>>> import numpy as np
>>> from numpy import linalg as LA
>>> np.set_printoptions(precision=4, suppress=True, linewidth=120, legacy="1.25")
>>> def rnd(a):
...     return np.round(a, 4) + 0
... 
>>> mat = np.load("case1.npy")
>>> mat
array([[ 1,  2,  4, 10,  2,  2,  3,  3,  4,  4],
       [ 2,  2,  1, 25,  1,  5,  4,  5,  5,  0],
       [ 5,  3,  0, 15,  1,  3,  3,  5,  5,  5],
       [ 4,  0,  3, 25,  1,  5,  1,  2,  4,  5],
       [ 0,  5,  3, 25,  4,  5,  0,  1,  2,  1],
       [ 5,  2,  4, 20,  4,  4,  1,  1,  2,  4],
       [ 3,  5,  2, 25,  4,  5,  0,  1,  3,  2]])
>>> A2 = mat / LA.norm(mat, axis=1, keepdims=True)
>>> C2 = A2 @ A2.T
>>> np.argwhere(np.triu(np.abs(C2) > 0.95, 1))
array([[1, 3],
       [1, 4],
       [1, 6],
       [3, 5],
       [3, 6],
       [4, 5],
       [4, 6],
       [5, 6]])
>>> rnd(np.degrees(np.arccos(np.clip(C2[3, 5], -1, 1))))
12.0527
>>> (C2 - 2 * np.eye(7)).round(6).argmax(axis=1)
array([2, 3, 3, 5, 6, 3, 4])
>>> rnd(LA.norm(mat, "nuc"))
89.4573
>>> rnd(LA.norm(mat[3], 1)), rnd(LA.norm(mat[3], np.inf))
(50.0, 25.0)
>>> rnd(LA.norm(mat, 1)), rnd(LA.norm(mat, np.inf))
(145.0, 50.0)
>>> LA.norm(mat, axis=1).argmax()
1
>>> vec = np.array([2, 0, 4, 0, 1, 3, 2, 3, 5, 2])
>>> mat * vec
array([[ 2,  0, 16,  0,  2,  6,  6,  9, 20,  8],
       [ 4,  0,  4,  0,  1, 15,  8, 15, 25,  0],
       [10,  0,  0,  0,  1,  9,  6, 15, 25, 10],
       [ 8,  0, 12,  0,  1, 15,  2,  6, 20, 10],
       [ 0,  0, 12,  0,  4, 15,  0,  3, 10,  2],
       [10,  0, 16,  0,  4, 12,  2,  3, 10,  8],
       [ 6,  0,  8,  0,  4, 15,  0,  3, 15,  4]])
>>> vec @ mat
Traceback (most recent call last):
  File "<python-input-17>", line 1, in <module>
    vec @ mat
    ~~~~^~~~~
ValueError: matmul: Input operand 1 has a mismatch in its core dimension 0, with gufunc signature (n?,k),(k,m?)->(n?,m?) (size 7 is different from 10)
>>> A2 = np.array([[-2, 0, -2],
...     [-3, -1, 1],
...     [-1, -3, -1],
...     [3, -3, 3],
...     [0, 0, 3],
...     [0, -3, -1],
...     [3, 3, -2],
...     [-3, -1, -3],
...     [1, -2, 3],
...     [3, -3, 0]])
>>> LA.matrix_rank(mat @ A2)
3
>>> A2 @ mat
Traceback (most recent call last):
  File "<python-input-20>", line 1, in <module>
    A2 @ mat
    ~~~^~~~~
ValueError: matmul: Input operand 1 has a mismatch in its core dimension 0, with gufunc signature (n?,k),(k,m?)->(n?,m?) (size 7 is different from 3)
>>> rnd(mat.mean(axis=0))
array([ 2.8571,  2.7143,  2.4286, 20.7143,  2.4286,  4.1429,  1.7143,  2.5714,  3.5714,  3.    ])
>>> mat - mat[0]
array([[ 0,  0,  0,  0,  0,  0,  0,  0,  0,  0],
       [ 1,  0, -3, 15, -1,  3,  1,  2,  1, -4],
       [ 4,  1, -4,  5, -1,  1,  0,  2,  1,  1],
       [ 3, -2, -1, 15, -1,  3, -2, -1,  0,  1],
       [-1,  3, -1, 15,  2,  3, -3, -2, -2, -3],
       [ 4,  0,  0, 10,  2,  2, -2, -2, -2,  0],
       [ 2,  3, -2, 15,  2,  3, -3, -2, -1, -2]])
>>> np.count_nonzero(mat)
64
>>> rnd(LA.norm(mat))
62.474
>>> K = np.loadtxt("test7.csv", delimiter=",")
>>> rnd(K)
array([[ 0.1468, -0.5367, -1.3899, -0.6101, -2.7881, -0.7651, -6.4863, -2.2382, -3.7064, -4.5597, -4.8532, -4.4863,
        -2.545 ],
       [ 1.2457, -0.4312, -0.1855, -0.2937, -3.1211, -2.7686, -3.4004, -1.9126, -1.5086, -1.2629, -3.7543, -1.4004,
        -3.6605],
       [ 2.5413,  1.0607,  2.6019,  4.182 , -9.3216, -4.1009, -2.4975, -2.553 ,  1.0825,  2.6238, -2.4587, -0.4975,
        -6.6809],
       [ 3.2759,  0.8438,  3.1197,  3.5314, -3.8021, -1.1348,  0.1401, -0.6129,  2.5518,  4.8277, -1.7241,  2.1401,
        -2.5466],
       [ 2.2379,  0.1512,  1.3891,  1.4537, -7.613 , -6.3327, -1.5888, -2.6909,  0.4757,  1.7136, -2.7621,  0.4112,
        -7.3972],
       [-0.0539, -1.6121, -2.6661, -3.8364, -5.7883, -8.741 , -4.9376, -4.0222, -4.1079, -5.1618, -5.0539, -2.9376,
        -8.5707],
       [-0.6804, -0.7816, -2.462 , -1.3449, -0.0404,  2.4122, -8.4779, -1.7614, -5.3608, -7.0412, -5.6804, -6.4779,
         0.2951],
       [-0.1435, -1.2594, -2.4029, -2.7781, -6.3968, -7.4067, -5.9118, -4.0197, -4.287 , -5.4305, -5.1435, -3.9118,
        -8.0314],
       [ 3.6146,  1.6944,  4.3089,  6.0831, -0.6568,  5.5858, -0.545 ,  1.1155,  3.2292,  5.8438, -1.3854,  1.455 ,
         2.8117],
       [ 0.6974, -2.069 , -2.3716, -5.2069,  3.1122, -3.6274, -1.7699, -1.1095, -2.6052, -2.9079, -4.3026,  0.2301,
        -1.7921],
       [ 0.6179, -0.6386, -1.0207, -0.9158, -0.5969, -0.0257, -4.8692, -1.4187, -2.7643, -3.1464, -4.3821, -2.8692,
        -1.1306],
       [ 2.0649, -0.1768,  0.8881,  0.4696,  2.7056,  2.6917, -1.4516,  0.4723,  0.1299,  1.1948, -2.9351,  0.5484,
         2.1102],
       [ 1.4013,  0.0112,  0.4124,  1.0335,  2.4213,  4.6746, -3.8186,  0.2816, -1.1975, -0.7962, -3.5987, -1.8186,
         3.0535],
       [ 1.9843,  0.8471,  1.8314,  3.5412, -5.6013, -0.3347, -3.7411, -1.6409, -0.0313,  0.953 , -3.0157, -1.7411,
        -3.0445],
       [ 2.9766,  0.8035,  2.7801,  3.4106, -1.9268,  1.1378, -0.6774, -0.1144,  1.9531,  3.9297, -2.0234,  1.3226,
        -0.4927],
       [ 0.8656, -0.2078, -0.3422,  0.3767, -1.1896,  1.0404, -4.9878, -1.2465, -2.2689, -2.4033, -4.1344, -2.9878,
        -0.6784],
       [ 2.5668,  0.8616,  2.4284,  3.5847, -4.2317, -0.0575, -2.0227, -0.9806,  1.1336,  2.7005, -2.4332, -0.0227,
        -2.2138],
       [ 2.8241,  0.2978,  2.1219,  1.8935, -1.987 , -1.1459, -0.1235, -0.5224,  1.6481,  3.4722, -2.1759,  1.8765,
        -1.9175],
       [ 1.263 ,  0.5783,  0.8413,  2.735 , -5.6117, -0.246 , -5.3677, -2.064 , -1.474 , -1.211 , -3.737 , -3.3677,
        -3.1397],
       [ 3.6258,  1.146 ,  3.7717,  4.4379,  1.4563,  4.9346,  0.5854,  1.458 ,  3.2516,  5.8773, -1.3742,  2.5854,
         3.2684],
       [ 1.5393,  0.4727,  1.012 ,  2.4182, -4.0513,  0.2338, -4.3276, -1.5222, -0.9214, -0.3822, -3.4607, -2.3276,
        -2.1724],
       [ 1.7659, -0.4555,  0.3104, -0.3666, -4.1253, -4.9348, -1.7912, -2.0902, -0.4682,  0.2977, -3.2341,  0.2088,
        -5.2578],
       [ 0.8031, -2.2678, -2.4647, -5.8035,  3.1261, -4.8192, -1.0551, -1.2022, -2.3938, -2.5908, -4.1969,  0.9449,
        -2.4805]])
>>> LA.lstsq(K[:-1].T, K[-1])[2]
4
>>> w1 = np.array([[2, 2, 1, -2],
...     [-2, -3, 1, 0],
...     [3, -3, 1, 2],
...     [-3, 0, -2, -2],
...     [-1, -3, -2, 2],
...     [3, 3, -2, -2],
...     [1, -1, 3, 0],
...     [-2, -1, -2, -2],
...     [-2, -3, 3, -3],
...     [-2, 2, -1, -2],
...     [-1, 1, 1, -1],
...     [-2, -2, 2, 1],
...     [1, -2, -3, 2]])
>>> c = np.array([-2, 4, 3, -4])
>>> H = np.maximum(K @ w1 + c, 0)
>>> (H > 0).astype(int)
array([[1, 1, 0, 1],
       [1, 1, 1, 0],
       [0, 1, 1, 0],
       [0, 1, 1, 0],
       [0, 1, 1, 0],
       [1, 1, 1, 1],
       [1, 1, 0, 1],
       [1, 1, 1, 1],
       [0, 1, 0, 0],
       [1, 1, 1, 1],
       [1, 1, 0, 1],
       [1, 1, 0, 0],
       [1, 1, 0, 0],
       [1, 1, 1, 0],
       [0, 1, 1, 0],
       [1, 1, 0, 1],
       [0, 1, 1, 0],
       [0, 1, 1, 0],
       [1, 1, 0, 0],
       [0, 0, 0, 0],
       [1, 1, 0, 0],
       [0, 1, 1, 0],
       [1, 0, 1, 1]])
>>> rnd((H > 0).mean(axis=0))
array([0.6087, 0.913 , 0.5652, 0.3478])
>>> C = np.array([[9, 8], [8, 3], [1, 0], [9, 0]])
>>> w1 @ C
array([[ 17,  22],
       [-41, -25],
       [ 22,  15],
       [-47, -24],
       [-17, -17],
       [ 31,  33],
       [  4,   5],
       [-46, -19],
       [-66, -25],
       [-21, -10],
       [ -9,  -5],
       [-23, -22],
       [  8,   2]])
>>> np.argsort(-LA.norm(K, axis=0).round(6), kind="stable")[:3]
array([ 4, 12,  5])
>>> rnd(LA.norm(K, 2) / LA.norm(K))
0.728
>>> A = np.loadtxt("out0.csv", delimiter=",")
>>> A
array([[-22.7226,  22.1396, -18.7818, -27.3969,  -4.034 , -18.782 ,  12.5788],
       [-22.9934,  21.5236, -18.5973, -28.0599,  -2.307 , -21.0848,  13.1326],
       [-23.9613,  21.4229, -19.6731, -26.8284,  -1.4492, -18.6827,  11.1765],
       [-23.9647,  22.8596, -17.2974, -25.5546,  -5.1465, -19.178 ,  13.5205],
       [-22.9811,  20.6265, -17.3925, -27.2772,  -2.8302, -16.0458,  11.2208],
       [-23.318 ,  18.5235, -17.6785, -28.7095,  -2.7622, -18.224 ,   9.999 ],
       [-23.5726,  21.8542, -17.1172, -25.7329,  -4.4884, -18.9078,  11.5697],
       [-23.1594,  21.1219, -17.2916, -27.1969,  -1.9202, -16.7427,  12.2851],
       [-23.8059,  21.8791, -16.9114, -27.0587,  -3.6077, -17.4344,  12.1864],
       [-24.0335,  20.9414, -18.1861, -26.0816,  -3.0891, -16.454 ,  13.7326],
       [-22.116 ,  20.909 , -17.942 , -27.0903,  -3.478 , -16.7111,  10.0397],
       [-23.8441,  22.2234, -19.4684, -27.5985,  -2.6357, -18.2443,  11.0413],
       [-23.4207,  21.2199, -16.5033, -28.1031,  -2.1728, -17.119 ,  10.7178],
       [-24.3089,  20.906 , -17.6125, -28.8649,  -3.1157, -17.1145,  11.1711],
       [-23.8598,  21.5173, -17.6729, -26.1939,  -2.5748, -16.8541,  12.2173],
       [-23.8452,  21.1901, -19.0173, -26.6808,  -5.1809, -18.2504,  12.3201],
       [-23.9183,  21.8027, -18.2277, -25.7489,  -3.7208, -20.0228,  11.7905]])
>>> D = LA.norm(A[:, None] - A[None], axis=-1)
>>> D.shape
(17, 17)
>>> D.mean(axis=1).argmax()
5
>>> th = np.radians(135)
>>> r_ = np.eye(7)
>>> r_[4, 4] = r_[3, 3] = np.cos(th)
>>> r_[4, 3], r_[3, 4] = -np.sin(th), np.sin(th)
>>> rnd(r_)
array([[ 1.    ,  0.    ,  0.    ,  0.    ,  0.    ,  0.    ,  0.    ],
       [ 0.    ,  1.    ,  0.    ,  0.    ,  0.    ,  0.    ,  0.    ],
       [ 0.    ,  0.    ,  1.    ,  0.    ,  0.    ,  0.    ,  0.    ],
       [ 0.    ,  0.    ,  0.    , -0.7071,  0.7071,  0.    ,  0.    ],
       [ 0.    ,  0.    ,  0.    , -0.7071, -0.7071,  0.    ,  0.    ],
       [ 0.    ,  0.    ,  0.    ,  0.    ,  0.    ,  1.    ,  0.    ],
       [ 0.    ,  0.    ,  0.    ,  0.    ,  0.    ,  0.    ,  1.    ]])
>>> A2 = A @ r_.T
>>> np.allclose(LA.norm(A, axis=1), LA.norm(A2, axis=1))
True
>>> rnd(np.abs(A2 - A).max(axis=0))
array([ 0.    ,  0.    ,  0.    , 47.0723, 27.7105,  0.    ,  0.    ])
>>> W0 = np.loadtxt("block5.csv", delimiter=",")
>>> W0
array([[ 199.,    5.,  -55.,   42.,  -26., -117.,   62.,  115.],
       [   5.,   21.,  -37.,  -53.,  -37.,  -20.,   -7.,  -19.],
       [ -55.,  -37.,   99.,   74.,  110.,   65.,   12.,    1.],
       [  42.,  -53.,   74.,  191.,   78.,    8.,   11.,   46.],
       [ -26.,  -37.,  110.,   78.,  139.,   51.,   32.,   14.],
       [-117.,  -20.,   65.,    8.,   51.,   86.,  -22.,  -41.],
       [  62.,   -7.,   12.,   11.,   32.,  -22.,   42.,   60.],
       [ 115.,  -19.,    1.,   46.,   14.,  -41.,   60.,  123.]])
>>> vals, vecs = LA.eigh(W0)
>>> rnd(LA.eigvalsh(W0 + -2 * np.eye(8)))
array([ -2.    ,  -2.    ,  -2.    ,  -2.    ,  44.6068, 100.8639, 356.2691, 390.2602])
>>> rnd(LA.eigvalsh(W0 @ W0))
array([     0.    ,      0.    ,      0.    ,      0.    ,   2172.1912,  10580.9849, 128356.7354, 153868.0884])
>>> rnd(vecs.T @ W0 @ vecs)
array([[  0.    ,   0.    ,   0.    ,   0.    ,   0.    ,   0.    ,   0.    ,   0.    ],
       [  0.    ,   0.    ,   0.    ,   0.    ,   0.    ,   0.    ,   0.    ,   0.    ],
       [  0.    ,   0.    ,   0.    ,   0.    ,   0.    ,   0.    ,   0.    ,   0.    ],
       [  0.    ,   0.    ,   0.    ,   0.    ,   0.    ,   0.    ,   0.    ,   0.    ],
       [  0.    ,   0.    ,   0.    ,   0.    ,  46.6068,   0.    ,   0.    ,   0.    ],
       [  0.    ,   0.    ,   0.    ,   0.    ,   0.    , 102.8639,   0.    ,   0.    ],
       [  0.    ,   0.    ,   0.    ,   0.    ,   0.    ,   0.    , 358.2691,   0.    ],
       [  0.    ,   0.    ,   0.    ,   0.    ,   0.    ,   0.    ,   0.    , 392.2602]])
>>> U, sig, VT = LA.svd(W0)
>>> vecs = VT[:(sig > 1e-8).sum()]
>>> rng = np.random.default_rng(25)
>>> vec = W0[5] + -2 * W0[2] + rng.integers(2) * np.eye(8)[3]
>>> vec
array([  -7.,   54., -133., -139., -169.,  -44.,  -46.,  -43.])
>>> LA.matrix_rank(np.vstack([W0, vec]))
5
>>> np.allclose(vecs.T @ vecs @ vec, vec)
False
>>> rnd(np.diag(vecs.T @ vecs))
array([0.5865, 0.1025, 0.2922, 0.9019, 0.695 , 0.3826, 0.2334, 0.8059])
>>> LA.lstsq(W0[:-1].T, W0[-1])[2]
4
>>> rnd(LA.svd(W0, compute_uv=False))
array([392.2602, 358.2691, 102.8639,  46.6068,   0.    ,   0.    ,   0.    ,   0.    ])
>>> LA.matrix_rank(W0)
4
>>> np.count_nonzero(W0)
64
>>> rnd(LA.norm(W0))
543.1188
>>> W0 - W0[0]
array([[   0.,    0.,    0.,    0.,    0.,    0.,    0.,    0.],
       [-194.,   16.,   18.,  -95.,  -11.,   97.,  -69., -134.],
       [-254.,  -42.,  154.,   32.,  136.,  182.,  -50., -114.],
       [-157.,  -58.,  129.,  149.,  104.,  125.,  -51.,  -69.],
       [-225.,  -42.,  165.,   36.,  165.,  168.,  -30., -101.],
       [-316.,  -25.,  120.,  -34.,   77.,  203.,  -84., -156.],
       [-137.,  -12.,   67.,  -31.,   58.,   95.,  -20.,  -55.],
       [ -84.,  -24.,   56.,    4.,   40.,   76.,   -2.,    8.]])
>>> W0.sum(axis=1)
array([ 225., -147.,  269.,  397.,  361.,   10.,  190.,  299.])
>>> feats = np.load("m.npy")
>>> feats
array([[-1.8, -0.8,  1.1,  5. , -0.2,  0.6],
       [ 0. , -1.2,  1.5, -2. , -1.1, -0.4],
       [ 0. ,  1. ,  1. , -1.5, -1. , -0.5],
       [ 0.5, -0.2,  0.5, -1. , -1.3,  0.6]])
>>> A2 = feats / LA.norm(feats, axis=1, keepdims=True)
>>> C2 = A2 @ A2.T
>>> (np.abs(C2) > 0.9).astype(int)
array([[1, 0, 0, 0],
       [0, 1, 0, 0],
       [0, 0, 1, 0],
       [0, 0, 0, 1]])
>>> rnd(C2)
array([[ 1.    , -0.4458, -0.5637, -0.4368],
       [-0.4458,  1.    ,  0.6516,  0.7329],
       [-0.5637,  0.6516,  1.    ,  0.6301],
       [-0.4368,  0.7329,  0.6301,  1.    ]])
>>> rnd(C2[2])
array([-0.5637,  0.6516,  1.    ,  0.6301])
>>> np.argwhere(np.triu(np.abs(C2) > 0.95, 1))
array([], shape=(0, 2), dtype=int64)
